% python3 -q
>>> import numpy as np
>>> np.set_printoptions(precision=2, suppress=True, linewidth=100)
>>> J = np.array([[-0.44, 0.91, -1.26, -0.15, -0.87, 0.04],
...     [-0.4, 0.9, -1.3, 0.0, -0.7, 0.2]])
>>> left, sv, Vt = np.linalg.svd(J)
>>> np.argmax(sv[:-1] / (sv[1:] + 1e-6)) + 1
np.int64(1)
>>> sv
array([2.56, 0.2 ])
>>> Y = left[:, :1] @ np.diag(sv[:1]) @ Vt[:1]
>>> Y
array([[-0.43,  0.92, -1.3 , -0.08, -0.8 ,  0.12],
       [-0.41,  0.89, -1.26, -0.07, -0.77,  0.12]])
>>> np.linalg.matrix_rank(Y)
np.int64(1)
>>> round(float(np.linalg.norm(J - Y) / np.linalg.norm(J)), 2)
0.08
>>> np.round(np.abs(J - Y).max(), 2)
np.float64(0.08)
>>> np.linalg.matrix_rank(J, rtol=0.05)
np.int64(2)
>>> Y @ np.linalg.pinv(Y) @ Y
array([[-0.43,  0.92, -1.3 , -0.08, -0.8 ,  0.12],
       [-0.41,  0.89, -1.26, -0.07, -0.77,  0.12]])
>>> np.allclose(Y[:-1].T @ np.linalg.lstsq(Y[:-1].T, Y[-1])[0], Y[-1])
True
>>> np.unique(Y.round(6), axis=0).shape
(2, 6)
>>> W0 = np.load("layer0.npy")
>>> W0
array([[ 10.57,   9.01,  12.05,   0.64,  -2.11],
       [ -3.57, -14.02,   0.75,  -2.55, -11.98],
       [  9.88,  10.07,  11.45,  -1.28,  -2.37],
       [ 14.54,  10.89, -12.55,  13.88,   1.19],
       [ 10.96,  10.09,  12.2 ,  -2.32,  -1.45],
       [ 13.58,  12.46, -14.  ,  11.09,   0.69],
       [ -2.69, -13.19,  -0.2 ,  -2.78, -13.74],
       [ 13.92,  13.92, -15.03,  13.39,   1.05],
       [ -5.03, -12.88,   2.48,  -2.58, -11.98],
       [  8.41,  10.08,  12.77,   0.38,  -1.27],
       [ -1.79, -13.12,   0.73,   0.66, -10.41],
       [ -2.21, -13.06,  -0.56,  -1.46, -11.05],
       [  9.69,   9.81,  12.47,   0.24,  -1.64],
       [ -4.5 , -13.34,  -0.28,  -3.76, -13.49],
       [ -2.62, -11.71,  -1.3 ,  -2.26, -11.42],
       [ 12.3 ,  13.52, -13.08,  10.85,   2.74],
       [ -4.78, -12.03,   0.14,  -3.14, -11.26],
       [ 12.91,  11.55, -15.14,  11.08,   1.4 ],
       [ -4.38, -14.12,  -0.77,  -3.11, -13.19],
       [ -3.33, -14.05,   0.12,  -2.18, -13.29],
       [ -4.54, -13.96,  -0.45,  -2.33, -12.52],
       [ 14.19,   9.82, -12.83,  12.21,   0.63]])
>>> gram = np.cov(W0, rowvar=False)
>>> np.linalg.eigvalsh(gram)[::-1]
array([295.26,  94.35,   1.71,   0.84,   0.35])
>>> np.median(W0, axis=0)
array([ 3.31, -1.35, -0.24, -1.37, -6.39])
>>> Xs = W0 - W0.mean(axis=0)
>>> left, sv, Vt = np.linalg.svd(Xs, full_matrices=False)
>>> np.abs(Vt[-1])
array([0.25, 0.41, 0.11, 0.4 , 0.77])
>>> Vt[0] * np.sign(Vt[0, np.abs(Vt[0]).argmax()])
array([ 0.46,  0.7 , -0.22,  0.33,  0.36])
>>> np.round(Xs.mean(axis=0), 2) + 0
array([0., 0., 0., 0., 0.])
>>> np.round(sv ** 2 / (sv ** 2).sum(), 2) + 0
array([0.75, 0.24, 0.  , 0.  , 0.  ])
>>> T = np.stack([W0, 5 * W0, W0[::-1]])
>>> (T @ W0.T).shape
(3, 22, 22)
>>> np.einsum("bij,cij->bc", T, T)
array([[  9595.22,  47976.12,    671.51],
       [ 47976.12, 239880.61,   3357.57],
       [   671.51,   3357.57,   9595.22]])
>>> mat = np.load("out12.npy")
>>> mat
array([[0, 0, 1],
       [0, 0, 0],
       [1, 0, 0]])
>>> # symmetric
>>> rng = np.random.default_rng(373179)
>>> z = rng.permutation(3)
>>> z
array([0, 1, 2])
>>> Y = mat[z][:, z]
>>> np.trace(Y)
np.int64(0)
>>> left, sv, Vt = np.linalg.svd(mat)
>>> evecs = Vt[:(sv > 1e-8).sum()]
>>> x0 = mat[0] + 4 * mat[2] + rng.integers(2) * np.eye(3)[2]
>>> x0
array([4., 0., 2.])
>>> np.diag(evecs.T @ evecs)
array([1., 0., 1.])
>>> np.allclose(evecs.T @ evecs @ x0, x0)
True
>>> left, sv, Vt = np.linalg.svd(mat)
>>> sv
array([1., 1., 0.])
>>> np.argmax(sv[:-1] / (sv[1:] + 1e-6)) + 1
np.int64(2)
>>> Y = left[:, :2] @ np.diag(sv[:2]) @ Vt[:2]
>>> Y
array([[0., 0., 1.],
       [0., 0., 0.],
       [1., 0., 0.]])
>>> np.abs(mat - Y).max()
np.float64(0.0)
>>> round(float(np.linalg.norm(mat - Y) / np.linalg.norm(mat)), 2)
0.0
>>> np.linalg.matrix_rank(mat, rtol=0.05)
np.int64(2)
>>> [round(float(np.linalg.det(mat[:i, :i])), 2) + 0 for i in range(1, 4)]
[0.0, 0.0, 0.0]
>>> Y = np.c_[W0[:, :4] @ np.array([[1, 0, 2, 0], [0, 2, 0, 2], [1, 1, 2, 2], [0, 0, 2, 1]]), np.array([-1, 3, -2, -4, -3, 4, -2, 4, 5, -1, 4, -2, 3, -1, 1, 1, 4, 4, 1, 3, 2, -1])]
>>> Y
array([[ 22.62,  30.07,  46.52,  42.76,  -1.  ],
       [ -2.82, -27.29, -10.74, -29.09,   3.  ],
       [ 21.33,  31.59,  40.1 ,  41.76,  -2.  ],
       [  1.99,   9.23,  31.74,  10.56,  -4.  ],
       [ 23.16,  32.38,  41.68,  42.26,  -3.  ],
       [ -0.42,  10.92,  21.34,   8.01,   4.  ],
       [ -2.89, -26.58, -11.34, -29.56,  -2.  ],
       [ -1.11,  12.81,  24.56,  11.17,   4.  ],
       [ -2.55, -23.28, -10.26, -23.38,   5.  ],
       [ 21.18,  32.93,  43.12,  46.08,  -1.  ],
       [ -1.06, -25.51,  -0.8 , -24.12,   4.  ],
       [ -2.77, -26.68,  -8.46, -28.7 ,  -2.  ],
       [ 22.16,  32.09,  44.8 ,  44.8 ,   3.  ],
       [ -4.78, -26.96, -17.08, -31.  ,  -1.  ],
       [ -3.92, -24.72, -12.36, -28.28,   1.  ],
       [ -0.78,  13.96,  20.14,  11.73,   1.  ],
       [ -4.64, -23.92, -15.56, -26.92,   4.  ],
       [ -2.23,   7.96,  17.7 ,   3.9 ,   4.  ],
       [ -5.15, -29.01, -16.52, -32.89,   1.  ],
       [ -3.21, -27.98, -10.78, -30.04,   3.  ],
       [ -4.99, -28.37, -14.64, -31.15,   2.  ],
       [  1.36,   6.81,  27.14,   6.19,  -1.  ]])
>>> np.round(np.linalg.norm(Y - W0 @ np.linalg.lstsq(W0, Y)[0], axis=0), 2) + 0
array([ 0.  ,  0.  ,  0.  ,  0.  , 10.61])
>>> np.linalg.matrix_rank(np.c_[W0, Y])
np.int64(6)
